>>> import numpy as np
>>> import numpy.linalg as la
>>> np.set_printoptions(precision=1, suppress=True, linewidth=100)
>>> Y = np.array([[1, 2]])
>>> data = np.block([[np.zeros((1, 1)), Y], [Y.T, np.zeros((2, 2))]])
>>> print(data)
[[0. 1. 2.]
 [1. 0. 0.]
 [2. 0. 0.]]
>>> left, sig, vt = la.svd(data)
>>> print(np.argmax(sig[:-1] / (sig[1:] + 1e-6)) + 1)
2
>>> Y = left[:, :2] @ np.diag(sig[:2]) @ vt[:2]
>>> print(np.round(la.norm(data - Y) / la.norm(data), 1))
0.0
>>> print(Y.round(1) + 0)
[[0. 1. 2.]
 [1. 0. 0.]
 [2. 0. 0.]]
>>> print(la.matrix_rank(Y))
2
>>> print(round(float(np.abs(data - Y).max()), 1))
0.0
>>> Y = data / la.norm(data, axis=1, keepdims=True)
>>> gram = Y @ Y.T
>>> print(la.norm(Y, axis=1))
[1. 1. 1.]
>>> print((gram - 2 * np.eye(3)).round(6).argmax(axis=1))
[1 2 1]
>>> print(gram)
[[1. 0. 0.]
 [0. 1. 1.]
 [0. 1. 1.]]
>>> print(gram[1])
[0. 1. 1.]
>>> print((np.abs(gram) > 0.9).astype(int))
[[1 0 0]
 [0 1 1]
 [0 1 1]]
>>> Y = gram[0, 0] * gram[1:] - np.outer(gram[1:, 0], gram[0])
>>> print(Y)
[[0. 1. 1.]
 [0. 1. 1.]]
>>> print(np.flatnonzero(~Y.round(6).any(axis=1)))
[]
>>> J = np.loadtxt("x.csv", delimiter=",")
>>> print(J)
[[19.4 39.8 60.9  8.4 79.4 40.9 50.3]
 [21.4 38.6 59.5 10.5 78.4 40.8 49.8]
 [20.  39.2 59.7  9.8 78.6 39.1 49.6]
 [21.3 40.7 60.4 10.1 80.5 40.9 50. ]
 [20.6 41.2 60.9 10.2 80.5 39.6 48. ]
 [20.7 40.2 58.9 10.8 81.8 40.7 49.3]
 [20.2 41.9 58.6 11.3 80.6 39.7 50.9]
 [21.5 43.2 58.3 11.3 81.1 41.3 48.9]
 [19.9 40.9 60.2 10.5 78.1 40.5 50.6]
 [19.1 39.9 61.9 11.5 79.2 38.7 49.6]
 [19.7 40.8 59.8 11.4 80.1 39.8 50.2]
 [22.3 39.7 60.4  9.9 79.4 40.  48.5]
 [19.4 39.8 59.5  9.9 79.3 38.9 51. ]
 [20.2 40.8 59.7  8.  81.  39.6 49.5]
 [20.7 38.7 60.3  9.1 79.9 40.  51. ]
 [18.8 40.4 59.3  8.3 79.1 38.1 51.3]
 [20.2 39.1 61.8 11.2 79.2 39.3 50.2]
 [19.9 41.1 61.2 12.  80.1 41.5 49.9]
 [19.  40.6 60.  10.9 79.6 39.8 48.5]
 [19.  40.6 58.6  9.6 80.  39.4 50.5]
 [18.9 37.6 61.  10.2 79.2 40.  50.8]]
>>> Xs = (J - J.mean(axis=0)) / J.std(axis=0)
>>> print(np.argwhere(np.abs(Xs) > 2))
[[ 4  6]
 [ 5  4]
 [ 7  1]
 [11  0]
 [13  3]
 [15  5]
 [20  1]]
>>> c = la.lstsq(np.delete(Xs, 6, axis=1), Xs[:, 6])[0]
>>> print(np.round(1 - np.var(Xs[:, 6] - np.delete(Xs, 6, axis=1) @ c), 1))
0.4
>>> print(c)
[-0.5 -0.3 -0.3 -0.1 -0.2  0.1]
